$ python3 -q
>>> import numpy as np
>>> from numpy import linalg as LA
>>> np.set_printoptions(precision=3, suppress=True, linewidth=120)
>>> theta = np.deg2rad(180)
>>> M = np.eye(6)
>>> M[np.ix_([5, 1], [5, 1])] = [[np.cos(theta), -np.sin(theta)], [np.sin(theta), np.cos(theta)]]
>>> M.round(3) + 0
array([[ 1.,  0.,  0.,  0.,  0.,  0.],
       [ 0., -1.,  0.,  0.,  0.,  0.],
       [ 0.,  0.,  1.,  0.,  0.,  0.],
       [ 0.,  0.,  0.,  1.,  0.,  0.],
       [ 0.,  0.,  0.,  0.,  1.,  0.],
       [ 0.,  0.,  0.,  0.,  0., -1.]])
>>> E = np.loadtxt("sample4.csv", delimiter=",")
>>> E
array([[ 18.007, -21.329,  -3.033,   0.311,   1.018],
       [  4.941,  -5.607,  -1.73 ,  -0.323,   0.537],
       [ -3.716,   4.383,  -4.595,  -0.108,   1.461],
       [  4.533,  12.459,   0.483,   0.107,   2.86 ],
       [  1.506, -20.819,   0.794,   0.522,   0.441],
       [ -9.036,   5.024,   3.235,  -0.504,  -1.256],
       [-10.058,  12.135,  -1.438,   0.2  ,  -0.542],
       [  0.501, -10.758,   2.844,   0.055,  -0.387],
       [ -1.06 ,   2.65 ,   1.671,  -0.124,  -0.331],
       [  7.004, -12.889,  -0.38 ,   0.072,   0.537],
       [  2.474,  11.659,   1.328,   0.578,  -1.584],
       [ -0.123,   0.413,   2.979,   0.03 ,  -0.71 ],
       [  5.221,  -2.702,  -5.101,   0.353,   2.863],
       [  5.896,   8.608,   0.053,  -0.482,  -0.032],
       [ -0.63 , -15.258,  -2.605,   0.475,  -0.111],
       [  1.996,   5.912,   0.403,   0.464,   0.867],
       [ 11.449,   7.108,   2.191,   0.458,  -0.333],
       [  1.451,  13.199,   0.719,  -0.568,   0.803],
       [  5.747,  -1.506,   1.026,   0.691,   1.597],
       [  4.223,   9.638,   0.928,   1.114,   2.294],
       [ -4.885,   4.65 ,   1.83 ,  -0.021,   0.369],
       [ -0.055,   9.977,   0.937,   0.667,  -1.375],
       [ -8.452,  10.171,  -0.438,  -0.705,   1.928],
       [ -0.941,  14.936,  -6.123,  -0.259,   0.036],
       [  2.59 ,   4.676,  -4.896,   0.391,  -0.126],
       [ -7.027,   8.085,   0.921,  -0.243,   1.716],
       [  3.378, -13.237,  -1.474,   1.71 ,  -0.397],
       [  0.793,   4.79 ,   0.823,   0.073,  -1.78 ],
       [-11.985,   1.421,  -1.037,  -0.324,   0.842],
       [ -9.797,   4.25 ,  -1.279,  -0.054,  -0.311]])
>>> dist = LA.norm(E[:, None] - E[None], axis=-1)
>>> dist[:5, :5]
array([[ 0.   , 20.5  , 33.702, 36.592, 16.958],
       [20.5  ,  0.   , 13.559, 18.358, 15.821],
       [33.702, 13.559,  0.   , 12.691, 26.323],
       [36.592, 18.358, 12.691,  0.   , 33.507],
       [16.958, 15.821, 26.323, 33.507,  0.   ]])
>>> dist.mean(axis=1).argmax()
np.int64(0)
>>> (dist + 1e9 * np.eye(30)).round(6).argmin(axis=1)
array([ 9, 12, 24, 19, 14, 20, 22, 26, 11, 26, 21,  8,  1, 19, 26, 27, 13, 10,  1,  3, 25, 10, 25, 17, 15, 22,  9, 15,
       29, 28])
>>> np.unravel_index(dist.round(6).argmax(), dist.shape)
(np.int64(0), np.int64(6))
>>> J = np.load("mat.npy")
>>> J
array([[ 5,  6,  7,  8,  9, 10, 11, 12],
       [13, 14, 15, 16, 17, 18, 19, 20],
       [21, 22, 23, 24, 25, 26, 27, 28],
       [29, 30, 31, 32, 33, 34, 35, 36],
       [37, 38, 39, 40, 41, 42, 43, 44],
       [45, 46, 47, 48, 49, 50, 51, 52],
       [53, 54, 55, 56, 57, 58, 59, 60]])
>>> Uu, sv, Vt = LA.svd(J)
>>> np.argmax(sv[:-1] / (sv[1:] + 1e-6)) + 1
np.int64(2)
>>> sv.round(3) + 0
array([271.519,   7.561,   0.   ,   0.   ,   0.   ,   0.   ,   0.   ])
>>> A2 = Uu[:, :2] @ np.diag(sv[:2]) @ Vt[:2]
>>> round(float(LA.norm(J - A2, 2)), 3), np.round(sv[2], 3)
(0.0, np.float64(0.0))
>>> LA.matrix_rank(J, rtol=0.05)
np.int64(1)
>>> round(np.abs(J - A2).max(), 3)
np.float64(0.0)
>>> Xs = E - E.mean(axis=0)
>>> V = LA.svd(Xs)[2][:4]
>>> A2 = Xs - Xs @ V.T @ V
>>> (Xs @ V.T).std(axis=0)
array([10.486,  5.781,  2.444,  1.128])
>>> A2.std(axis=0)
array([0.012, 0.004, 0.002, 0.452, 0.023])
>>> Uu, sv, Vt = LA.svd(J)
>>> V = Vt[:(sv > 1e-8).sum()]
>>> rng = np.random.default_rng(69)
>>> vec = J[5] + 2 * J[1] + rng.integers(2) * np.eye(8)[1]
>>> vec
array([71., 74., 77., 80., 83., 86., 89., 92.])
>>> np.allclose(V.T @ V @ vec, vec)
True
>>> round(LA.norm(vec - V.T @ V @ vec), 3)
np.float64(0.0)
>>> np.diag(V.T @ V)
array([0.417, 0.274, 0.179, 0.131, 0.131, 0.179, 0.274, 0.417])
>>> np.round(V.T @ V, 3) + 0
array([[ 0.417,  0.333,  0.25 ,  0.167,  0.083,  0.   , -0.083, -0.167],
       [ 0.333,  0.274,  0.214,  0.155,  0.095,  0.036, -0.024, -0.083],
       [ 0.25 ,  0.214,  0.179,  0.143,  0.107,  0.071,  0.036,  0.   ],
       [ 0.167,  0.155,  0.143,  0.131,  0.119,  0.107,  0.095,  0.083],
       [ 0.083,  0.095,  0.107,  0.119,  0.131,  0.143,  0.155,  0.167],
       [ 0.   ,  0.036,  0.071,  0.107,  0.143,  0.179,  0.214,  0.25 ],
       [-0.083, -0.024,  0.036,  0.095,  0.155,  0.214,  0.274,  0.333],
       [-0.167, -0.083,  0.   ,  0.083,  0.167,  0.25 ,  0.333,  0.417]])
